$ ipython --no-banner

In [1]: import numpy as np

In [2]: import numpy.linalg as la

In [3]: np.set_printoptions(suppress=True, linewidth=200)

In [4]: A = np.loadtxt("m.csv", delimiter=",")

In [5]: print(A)
[[-10.29 -10.2   19.14  30.4   21.02  31.29 -20.33 -21.83 -30.93 -30.7 ]
 [-10.02 -10.03  19.11  28.94  19.51  26.57 -20.24 -21.81 -30.54 -30.86]
 [ -9.4   -9.37  20.87  32.33  20.83  29.33 -20.06 -19.84 -30.48 -31.37]
 [-10.52  -8.97  19.72  30.25  19.38  29.44 -20.35 -19.26 -29.34 -30.03]
 [ -9.95  -8.29  20.81  31.11  19.13  29.2  -20.69 -20.15 -30.76 -30.72]
 [-11.    -7.23  21.01  29.45  22.36  30.02 -22.08 -20.84 -29.28 -30.17]
 [-11.26 -10.16  19.6   30.33  17.62  30.13 -19.93 -19.47 -30.11 -29.05]
 [ -9.82  -9.75  21.45  29.34  20.73  28.29 -19.38 -21.74 -29.9  -31.57]
 [ -9.99 -10.51  22.48  30.46  18.82  30.65 -18.18 -18.79 -30.21 -30.92]
 [ -9.1  -10.66  22.79  29.4   20.21  29.29 -21.67 -18.49 -31.45 -31.44]
 [ -9.06 -10.29  18.18  29.02  21.92  29.7  -20.73 -20.33 -28.06 -30.58]
 [ -9.8   -9.58  20.02  29.26  18.49  28.81 -18.68 -20.23 -28.91 -30.4 ]
 [ -9.6   -9.46  19.56  30.09  19.83  29.97 -19.83 -18.56 -30.42 -30.24]
 [ -8.25 -10.54  18.24  30.19  21.3   30.25 -20.8  -17.66 -29.69 -28.71]]

In [6]: u, r1 = A[6], A[1]

In [7]: print(round(u @ u, 2))
5279.16

In [8]: print(np.round(u @ r1, 2))
5255.42

In [9]: pr = (u @ r1) / (u @ u) * u

In [10]: print(np.round(r1 - pr, 2))
[ 1.19  0.08 -0.4  -1.25  1.97 -3.42 -0.4  -2.43 -0.57 -1.94]

In [11]: print(la.matrix_rank(np.outer(u, r1)))
1

In [12]: print(pr.round(2))
[-11.21 -10.11  19.51  30.19  17.54  29.99 -19.84 -19.38 -29.97 -28.92]

In [13]: vec = np.array([2, 0, 2, 2, 1, 2, 1, 2, 2, 0])

In [14]: rhs = A @ vec

In [15]: print(np.round(la.solve(A.T @ A, A.T @ rhs), 2) + 0)
[2. 0. 2. 2. 1. 2. 1. 2. 2. 0.]

In [16]: print(np.round(la.pinv(A) @ A, 2) + 0)
[[1. 0. 0. 0. 0. 0. 0. 0. 0. 0.]
 [0. 1. 0. 0. 0. 0. 0. 0. 0. 0.]
 [0. 0. 1. 0. 0. 0. 0. 0. 0. 0.]
 [0. 0. 0. 1. 0. 0. 0. 0. 0. 0.]
 [0. 0. 0. 0. 1. 0. 0. 0. 0. 0.]
 [0. 0. 0. 0. 0. 1. 0. 0. 0. 0.]
 [0. 0. 0. 0. 0. 0. 1. 0. 0. 0.]
 [0. 0. 0. 0. 0. 0. 0. 1. 0. 0.]
 [0. 0. 0. 0. 0. 0. 0. 0. 1. 0.]
 [0. 0. 0. 0. 0. 0. 0. 0. 0. 1.]]

In [17]: rng = np.random.default_rng(902)

In [18]: rhs = rhs + 0.05 * rng.normal(size=14)

In [19]: print(rhs.round(2))
[36.26 23.77 46.42 39.65 38.97 38.97 36.06 36.43 49.79 43.38 40.09 38.13 42.1  46.64]

In [20]: beta, *_ = la.lstsq(A, rhs)

In [21]: print(np.round(la.norm(rhs - A @ beta), 2))
0.11

In [22]: print(np.round(A.T @ (rhs - A @ beta), 2) + 0)
[0. 0. 0. 0. 0. 0. 0. 0. 0. 0.]

In [23]: print([round(float(la.norm(la.solve(A.T @ A + lam * np.eye(10), A.T @ rhs))), 2) for lam in (0, 1, 10, 100)])
[5.09, 4.65, 3.16, 1.03]

In [24]: print(beta.round())
[ 2.  0.  2.  2.  1.  2.  1.  2.  2. -0.]

In [25]: B = A + rng.integers(-2, 3, (14, 1)) @ rng.integers(-2, 3, (1, 10))

In [26]: print(B.round(2))
[[-14.29 -12.2   17.14  28.4   21.02  33.29 -16.33 -21.83 -28.93 -32.7 ]
 [ -8.02  -9.03  20.11  29.94  19.51  25.57 -22.24 -21.81 -31.54 -29.86]
 [-11.4  -10.37  19.87  31.33  20.83  30.33 -18.06 -19.84 -29.48 -32.37]
 [ -6.52  -6.97  21.72  32.25  19.38  27.44 -24.35 -19.26 -31.34 -28.03]
 [-13.95 -10.29  18.81  29.11  19.13  31.2  -16.69 -20.15 -28.76 -32.72]
 [-15.    -9.23  19.01  27.45  22.36  32.02 -18.08 -20.84 -27.28 -32.17]
 [ -7.26  -8.16  21.6   32.33  17.62  28.13 -23.93 -19.47 -32.11 -27.05]
 [-11.82 -10.75  20.45  28.34  20.73  29.29 -17.38 -21.74 -28.9  -32.57]
 [ -9.99 -10.51  22.48  30.46  18.82  30.65 -18.18 -18.79 -30.21 -30.92]
 [ -7.1   -9.66  23.79  30.4   20.21  28.29 -23.67 -18.49 -32.45 -30.44]
 [ -7.06  -9.29  19.18  30.02  21.92  28.7  -22.73 -20.33 -29.06 -29.58]
 [-11.8  -10.58  19.02  28.26  18.49  29.81 -16.68 -20.23 -27.91 -31.4 ]
 [ -7.6   -8.46  20.56  31.09  19.83  28.97 -21.83 -18.56 -31.42 -29.24]
 [ -6.25  -9.54  19.24  31.19  21.3   29.25 -22.8  -17.66 -30.69 -27.71]]

In [27]: print(np.round(np.abs(B - A).sum(axis=1), 2))
[20. 10. 10. 20. 20. 20. 20. 10.  0. 10. 10. 10. 10. 10.]

In [28]: print(la.matrix_rank(B - A, tol=1e-8))
1

In [29]: arr = np.loadtxt("w.csv", delimiter=",")

In [30]: print(arr.round(2))
[[-1.44  0.08 -1.81  0.4   0.32  1.15 -0.67  0.65  0.32 -0.79 -0.54 -0.37]
 [ 0.51 -0.31  0.99  1.84 -0.07  0.71 -0.1   1.49 -0.77  0.1   0.06 -0.96]
 [ 0.41  0.26 -0.24 -0.09 -1.03  1.63 -0.56 -0.86  0.66  1.68  0.58 -0.59]
 [ 0.82  0.12 -1.41 -0.12 -0.33  0.16  2.19 -0.03 -0.85  0.1  -0.3  -0.75]
 [-1.13  1.05 -0.02  0.48 -0.36 -1.49 -0.36 -0.69 -0.47  0.47  0.01 -1.72]
 [ 0.41  0.4  -0.59  1.71  0.99 -0.1  -0.25 -1.2  -0.5   0.75 -0.81  1.2 ]
 [ 0.1  -0.7  -0.98 -0.1   1.05 -0.42 -0.47  0.28 -0.8   0.51  2.24 -0.01]
 [-1.65 -1.05  0.36  0.99 -0.39 -0.04  1.48 -0.29  0.84  0.46  0.67  0.54]
 [-0.51 -1.03 -0.11 -0.18 -1.65  0.13 -0.63 -0.44 -1.93 -0.23 -0.27  0.67]
 [ 0.72  0.83 -0.88  0.9  -1.62 -0.92 -0.27  0.73  0.83 -0.47  0.73  0.84]
 [-0.1  -0.77 -0.5  -0.47 -0.06 -0.91 -0.26  1.41  0.28  1.88 -1.18  0.2 ]
 [-0.93  1.91  0.45 -0.49  0.09  0.6   0.51  0.91 -0.93  0.68  0.4   1.06]]

In [31]: labels = rng.permutation(12)

In [32]: print(labels)
[ 7  5 10  1  2  6  9  3  8  4  0 11]

In [33]: B = arr[labels][:, labels]

In [34]: print(round(la.det(B), 2), np.round(la.det(arr[labels]), 2))
-531441.0 531441.0

In [35]: print(round(np.trace(B), 2))
-5.85

In [36]: print(np.round(np.diag(B), 2))
[-0.29 -0.1  -1.18 -0.31 -0.24 -0.47 -0.47 -0.12 -1.93 -0.36 -1.44  1.06]

In [37]: th = np.radians(90)

In [38]: R = np.eye(12)

In [39]: R[0, 0] = R[3, 3] = np.cos(th)

In [40]: R[0, 3], R[3, 0] = -np.sin(th), np.sin(th)

In [41]: print(R.round(2) + 0)
[[ 0.  0.  0. -1.  0.  0.  0.  0.  0.  0.  0.  0.]
 [ 0.  1.  0.  0.  0.  0.  0.  0.  0.  0.  0.  0.]
 [ 0.  0.  1.  0.  0.  0.  0.  0.  0.  0.  0.  0.]
 [ 1.  0.  0.  0.  0.  0.  0.  0.  0.  0.  0.  0.]
 [ 0.  0.  0.  0.  1.  0.  0.  0.  0.  0.  0.  0.]
 [ 0.  0.  0.  0.  0.  1.  0.  0.  0.  0.  0.  0.]
 [ 0.  0.  0.  0.  0.  0.  1.  0.  0.  0.  0.  0.]
 [ 0.  0.  0.  0.  0.  0.  0.  1.  0.  0.  0.  0.]
 [ 0.  0.  0.  0.  0.  0.  0.  0.  1.  0.  0.  0.]
 [ 0.  0.  0.  0.  0.  0.  0.  0.  0.  1.  0.  0.]
 [ 0.  0.  0.  0.  0.  0.  0.  0.  0.  0.  1.  0.]
 [ 0.  0.  0.  0.  0.  0.  0.  0.  0.  0.  0.  1.]]

In [42]: B = arr @ R.T

In [43]: print(np.round(np.abs(B - arr).max(axis=0), 2))
[2.35 0.   0.   2.63 0.   0.   0.   0.   0.   0.   0.   0.  ]

In [44]: print(np.allclose(la.norm(arr, axis=1), la.norm(B, axis=1)))
True

In [45]: print(round(float(la.det(R)), 2), np.trace(R))
1.0 10.0

In [46]: B = la.inv(arr)

In [47]: print(np.allclose(B, arr.T))
False

In [48]: print(round(la.cond(arr), 2))
1.0

In [49]: print(round(float(la.det(arr) * la.det(B)), 2))
1.0

In [50]: print((np.abs(B) > 1e-9).astype(int))
[[1 1 1 1 1 1 1 1 1 1 1 1]
 [1 1 1 1 1 1 1 1 1 1 1 1]
 [1 1 1 1 1 1 1 1 1 1 1 1]
 [1 1 1 1 1 1 1 1 1 1 1 1]
 [1 1 1 1 1 1 1 1 1 1 1 1]
 [1 1 1 1 1 1 1 1 1 1 1 1]
 [1 1 1 1 1 1 1 1 1 1 1 1]
 [1 1 1 1 1 1 1 1 1 1 1 1]
 [1 1 1 1 1 1 1 1 1 1 1 1]
 [1 1 1 1 1 1 1 1 1 1 1 1]
 [1 1 1 1 1 1 1 1 1 1 1 1]
 [1 1 1 1 1 1 1 1 1 1 1 1]]

In [51]: print(np.round(arr @ B, 2) + 0)
[[1. 0. 0. 0. 0. 0. 0. 0. 0. 0. 0. 0.]
 [0. 1. 0. 0. 0. 0. 0. 0. 0. 0. 0. 0.]
 [0. 0. 1. 0. 0. 0. 0. 0. 0. 0. 0. 0.]
 [0. 0. 0. 1. 0. 0. 0. 0. 0. 0. 0. 0.]
 [0. 0. 0. 0. 1. 0. 0. 0. 0. 0. 0. 0.]
 [0. 0. 0. 0. 0. 1. 0. 0. 0. 0. 0. 0.]
 [0. 0. 0. 0. 0. 0. 1. 0. 0. 0. 0. 0.]
 [0. 0. 0. 0. 0. 0. 0. 1. 0. 0. 0. 0.]
 [0. 0. 0. 0. 0. 0. 0. 0. 1. 0. 0. 0.]
 [0. 0. 0. 0. 0. 0. 0. 0. 0. 1. 0. 0.]
 [0. 0. 0. 0. 0. 0. 0. 0. 0. 0. 1. 0.]
 [0. 0. 0. 0. 0. 0. 0. 0. 0. 0. 0. 1.]]

In [52]: u = np.array([3, 2, -3, -2, 2, 3, 0, 0, 3, 3, 3, 3])

In [53]: B = arr + np.outer(u, np.eye(12)[4])

In [54]: print(la.matrix_rank(B - arr))
1

In [55]: print(np.round(la.det(B) / la.det(arr), 2), np.round(1 + la.solve(arr, u)[4], 2))
0.67 0.67

In [56]: print(la.matrix_rank(la.inv(B) - la.inv(arr), tol=1e-8))
1

In [57]: print(B.round(2))
[[-1.44  0.08 -1.81  0.4   3.32  1.15 -0.67  0.65  0.32 -0.79 -0.54 -0.37]
 [ 0.51 -0.31  0.99  1.84  1.93  0.71 -0.1   1.49 -0.77  0.1   0.06 -0.96]
 [ 0.41  0.26 -0.24 -0.09 -4.03  1.63 -0.56 -0.86  0.66  1.68  0.58 -0.59]
 [ 0.82  0.12 -1.41 -0.12 -2.33  0.16  2.19 -0.03 -0.85  0.1  -0.3  -0.75]
 [-1.13  1.05 -0.02  0.48  1.64 -1.49 -0.36 -0.69 -0.47  0.47  0.01 -1.72]
 [ 0.41  0.4  -0.59  1.71  3.99 -0.1  -0.25 -1.2  -0.5   0.75 -0.81  1.2 ]
 [ 0.1  -0.7  -0.98 -0.1   1.05 -0.42 -0.47  0.28 -0.8   0.51  2.24 -0.01]
 [-1.65 -1.05  0.36  0.99 -0.39 -0.04  1.48 -0.29  0.84  0.46  0.67  0.54]
 [-0.51 -1.03 -0.11 -0.18  1.35  0.13 -0.63 -0.44 -1.93 -0.23 -0.27  0.67]
 [ 0.72  0.83 -0.88  0.9   1.38 -0.92 -0.27  0.73  0.83 -0.47  0.73  0.84]
 [-0.1  -0.77 -0.5  -0.47  2.94 -0.91 -0.26  1.41  0.28  1.88 -1.18  0.2 ]
 [-0.93  1.91  0.45 -0.49  3.09  0.6   0.51  0.91 -0.93  0.68  0.4   1.06]]

In [58]: m1 = np.loadtxt("data.csv", delimiter=",")

In [59]: print(m1)
[[ 1.  0.  0.  0.  0.  2.  2.  1.  3.  3.  0.  2.  1.]
 [ 3.  0.  0.  0.  0.  6.  6.  3.  9.  9.  0.  6.  3.]
 [-1.  0.  0.  0.  0. -2. -2. -1. -3. -3.  0. -2. -1.]
 [ 2.  0.  0.  0.  0.  4.  4.  2.  6.  6.  0.  4.  2.]
 [ 0.  0.  0.  0.  0.  0.  0.  0.  0.  0.  0.  0.  0.]]

In [60]: print(np.unique(m1.round(6), axis=0).shape)
(5, 13)

In [61]: print(np.abs(np.diag(la.qr(m1)[1])) > 1e-9)
[ True False False False False]

In [62]: print(la.lstsq(m1[:-1].T, m1[-1])[2])
1

In [63]: U, sv, Vt = la.svd(m1)

In [64]: print(np.argmax(sv[:-1] / (sv[1:] + 1e-6)) + 1)
1

In [65]: print(sv.round(2) + 0)
[22.25  0.    0.    0.    0.  ]

In [66]: B = U[:, :1] @ np.diag(sv[:1]) @ Vt[:1]

In [67]: print(round(np.abs(m1 - B).max(), 2))
0.0

In [68]: print(la.matrix_rank(B))
1

In [69]: print(B.round(2))
[[ 1.  0.  0.  0.  0.  2.  2.  1.  3.  3.  0.  2.  1.]
 [ 3.  0.  0.  0.  0.  6.  6.  3.  9.  9.  0.  6.  3.]
 [-1.  0.  0.  0.  0. -2. -2. -1. -3. -3.  0. -2. -1.]
 [ 2.  0.  0.  0.  0.  4.  4.  2.  6.  6.  0.  4.  2.]
 [ 0.  0.  0.  0.  0.  0.  0.  0.  0.  0.  0.  0.  0.]]

In [70]: print(round(float(la.norm(m1 - B) / la.norm(m1)), 2))
0.0
